% ipython --no-banner

In [1]: import numpy as np

In [2]: np.set_printoptions(precision=4, suppress=True, linewidth=120, legacy="1.25")

In [3]: out = np.array([[6, 2, 3, 1, 6, 6, 1],
   ...:     [2, 3, 1, 7, 6, 2, 6],
   ...:     [7, 0, 7, 8, 5, 5, 4],
   ...:     [5, 3, 4, 3, 8, 4, 4],
   ...:     [5, 8, 6, 0, 9, 8, 0],
   ...:     [1, 3, 1, 7, 0, 9, 9],
   ...:     [0, 7, 4, 7, 2, 1, 3]])

In [4]: feats = out + out.T

In [5]: feats
Out[5]: 
array([[12,  4, 10,  6, 11,  7,  1],
       [ 4,  6,  1, 10, 14,  5, 13],
       [10,  1, 14, 12, 11,  6,  8],
       [ 6, 10, 12,  6,  8, 11, 11],
       [11, 14, 11,  8, 18,  8,  2],
       [ 7,  5,  6, 11,  8, 18, 10],
       [ 1, 13,  8, 11,  2, 10,  6]])

In [6]: # symmetric

In [7]: C2 = feats.T @ feats

In [8]: np.linalg.eigvalsh(C2)[::-1]
Out[8]: array([3684.6485,  284.2893,  176.8605,  144.6202,   72.8967,   37.0895,    1.5953])

In [9]: np.allclose(C2, C2.T)
Out[9]: True

In [10]: vals, evecs = np.linalg.eigh(feats)

In [11]: x0 = np.array([-2, -1, -1, 2, 2, 0, -1])

In [12]: x0 @ feats @ x0
Out[12]: -38

In [13]: round(x0 @ feats @ x0 / (x0 @ x0), 4), round(float(vals[0]), 4), round(vals[-1], 4)
Out[13]: (-2.5333, -13.2989, 60.7013)

In [14]: np.linalg.eigvalsh(feats[1:, 1:])
Out[14]: array([-13.2122,  -6.0665,   7.3631,  10.7316,  14.122 ,  55.062 ])

In [15]: w1 = np.array([[0, 2, 7, 7, 4],
    ...:     [5, 6, 7, 7, 3],
    ...:     [1, 6, 1, 4, 2],
    ...:     [1, 7, 2, 0, 0],
    ...:     [1, 7, 7, 7, 7],
    ...:     [5, 5, 6, 1, 6],
    ...:     [9, 4, 6, 4, 4]])

In [16]: beta = np.array([0, -2, -1, 0, 0])

In [17]: act = np.maximum(feats @ w1 + beta, 0)

In [18]: (act > 0).mean(axis=0)
Out[18]: array([1., 1., 1., 1., 1.])

In [19]: (act > 0).astype(int)
Out[19]: 
array([[1, 1, 1, 1, 1],
       [1, 1, 1, 1, 1],
       [1, 1, 1, 1, 1],
       [1, 1, 1, 1, 1],
       [1, 1, 1, 1, 1],
       [1, 1, 1, 1, 1],
       [1, 1, 1, 1, 1]])

In [20]: W2 = np.array([[0, 1, 3], [5, 4, 3], [7, 9, 2], [4, 5, 0], [0, 6, 5]])

In [21]: (act @ W2).round(6).argmax(axis=1)
Out[21]: array([1, 1, 1, 1, 1, 1, 1])

In [22]: x0 = np.array([0, 0, 2, 0, 0, 1, 2])

In [23]: rhs = feats @ x0

In [24]: beta, lr = np.zeros(7), 1 / np.linalg.norm(feats, 2) ** 2

In [25]: for i in range(15):
    ...:     beta -= lr * feats.T @ (feats @ beta - rhs)
    ...:     if i % 5 == 0: print(i, round(np.linalg.norm(feats @ beta - rhs), 4))
    ...: 
0 23.3386
5 18.73
10 15.543

In [26]: beta
Out[26]: array([0.3719, 0.3626, 0.9662, 0.7938, 0.2921, 1.0063, 1.0873])

In [27]: F = np.array([[-3, -3, -2, 0, 3, 3, 0],
    ...:     [0, 1, 0, -3, 2, 0, 0],
    ...:     [0, 0, 3, -3, -3, 2, 3],
    ...:     [0, 0, 0, 2, 1, -3, -1],
    ...:     [0, 0, 0, 0, 1, 0, -2],
    ...:     [0, 0, 0, 0, 0, -3, -2],
    ...:     [0, 0, 0, 0, 0, 0, 2]])

In [28]: # triangular

In [29]: out = F / np.linalg.norm(F, axis=1, keepdims=True)

In [30]: C2 = out @ out.T

In [31]: np.argwhere(np.triu(np.abs(C2) > 0.95, 1))
Out[31]: array([], shape=(0, 2), dtype=int64)

In [32]: C2[0]
Out[32]: array([ 1.    ,  0.1268, -0.225 , -0.2449,  0.2121, -0.3947,  0.    ])

In [33]: np.linalg.norm(out, axis=1)
Out[33]: array([1., 1., 1., 1., 1., 1., 1.])

In [34]: round(np.degrees(np.arccos(np.clip(C2[0, 4], -1, 1))), 4)
Out[34]: 77.7527

In [35]: Uu, sig, Vt = np.linalg.svd(F, full_matrices=False)

In [36]: np.cumsum(sig ** 2) / np.sum(sig ** 2)
Out[36]: array([0.4499, 0.8   , 0.9143, 0.9571, 0.9926, 0.9999, 1.    ])

In [37]: (sig > 1e-8).sum()
Out[37]: 7

In [38]: np.allclose(Uu * sig @ Vt, F)
Out[38]: True

In [39]: sig
Out[39]: array([7.6769, 6.7722, 3.8706, 2.3669, 2.1558, 0.98  , 0.1073])

In [40]: np.round(Uu.T @ Uu, 4) + 0
Out[40]: 
array([[1., 0., 0., 0., 0., 0., 0.],
       [0., 1., 0., 0., 0., 0., 0.],
       [0., 0., 1., 0., 0., 0., 0.],
       [0., 0., 0., 1., 0., 0., 0.],
       [0., 0., 0., 0., 1., 0., 0.],
       [0., 0., 0., 0., 0., 1., 0.],
       [0., 0., 0., 0., 0., 0., 1.]])

In [41]: sig / sig[0]
Out[41]: array([1.    , 0.8821, 0.5042, 0.3083, 0.2808, 0.1277, 0.014 ])

In [42]: x0 = np.array([4, 0, -5, 0, 1, -4, -3])

In [43]: rhs = F @ x0

In [44]: rhs
Out[44]: array([-11,   2, -35,  16,   7,  18,  -6])

In [45]: np.linalg.solve(F, rhs + F[:, 3])
Out[45]: array([ 4.,  0., -5.,  1.,  1., -4., -3.])

In [46]: np.linalg.solve(F, F[:, 4])
Out[46]: array([-0.,  0.,  0.,  0.,  1., -0.,  0.])

In [47]: F @ F
Out[47]: 
array([[  9,   6,   0,  15,  -6, -22, -18],
       [  0,   1,   0,  -9,   1,   9,  -1],
       [  0,   0,   9, -15, -15,   9,  20],
       [  0,   0,   0,   4,   3,   3,   0],
       [  0,   0,   0,   0,   1,   0,  -6],
       [  0,   0,   0,   0,   0,   9,   2],
       [  0,   0,   0,   0,   0,   0,   4]])

In [48]: np.linalg.matrix_rank(F - F[0, 0] * np.eye(7))
Out[48]: 6

In [49]: M = np.loadtxt("out11.csv", delimiter=",")

In [50]: M
Out[50]: 
array([[ 0., -1.],
       [-1.,  0.]])

In [51]: vals, evecs = np.linalg.eigh(M)

In [52]: x0 = np.array([-1, -2])

In [53]: np.round(evecs * np.abs(vals) @ evecs.T, 4) + 0
Out[53]: 
array([[1., 0.],
       [0., 1.]])

In [54]: x0 = np.array([2, 3])

In [55]: round(np.linalg.norm(x0), 4), round(np.linalg.norm(M @ x0), 4)
Out[55]: (3.6056, 3.6056)

In [56]: np.linalg.inv(M)
Out[56]: 
array([[-0., -1.],
       [-1., -0.]])

In [57]: np.round(np.linalg.det(M), 4)
Out[57]: -1.0

In [58]: [p for p in range(1, 25) if np.allclose(np.linalg.matrix_power(M, p), np.eye(2))]
Out[58]: [2, 4, 6, 8, 10, 12, 14, 16, 18, 20, 22, 24]

In [59]: m1 = np.load("block9.npy")

In [60]: m1
Out[60]: 
array([[-5,  1,  1],
       [ 1, -5,  1],
       [ 1,  1, -5]])

In [61]: m1.mean(axis=0)
Out[61]: array([-1., -1., -1.])

In [62]: m1.sum(axis=0)
Out[62]: array([-3, -3, -3])

In [63]: m1.sum(axis=1)
Out[63]: array([-3, -3, -3])

In [64]: np.linalg.matrix_rank(m1)
Out[64]: 3

In [65]: m1.shape
Out[65]: (3, 3)

In [66]: m1[3]
---------------------------------------------------------------------------
IndexError                                Traceback (most recent call last)
Cell In[66], line 1
----> 1 m1[3]

IndexError: index 3 is out of bounds for axis 0 with size 3

In [67]: np.abs(m1).max()
Out[67]: 5

In [68]: out = np.array([[-3, -2, -5, -1], [4, 2, -5, -2], [-4, 5, -4, 1], [4, 2, 0, -1]])

In [69]: W2 = np.array([[-3]])

In [70]: mat = np.block([[out, np.array([[0], [2], [0], [-2]])], [np.zeros((1, 4)), W2]])

In [71]: mat
Out[71]: 
array([[-3., -2., -5., -1.,  0.],
       [ 4.,  2., -5., -2.,  2.],
       [-4.,  5., -4.,  1.,  0.],
       [ 4.,  2.,  0., -1., -2.],
       [ 0.,  0.,  0.,  0., -3.]])

In [72]: Uu, sig, Vt = np.linalg.svd(mat)

In [73]: np.argmax(sig[:-1] / (sig[1:] + 1e-6)) + 1
Out[73]: 4

In [74]: out = Uu[:, :4] @ np.diag(sig[:4]) @ Vt[:4]

In [75]: np.round(np.linalg.norm(mat - out) / np.linalg.norm(mat), 4)
Out[75]: 0.0151

In [76]: np.linalg.matrix_rank(mat, rtol=0.05)
Out[76]: 4
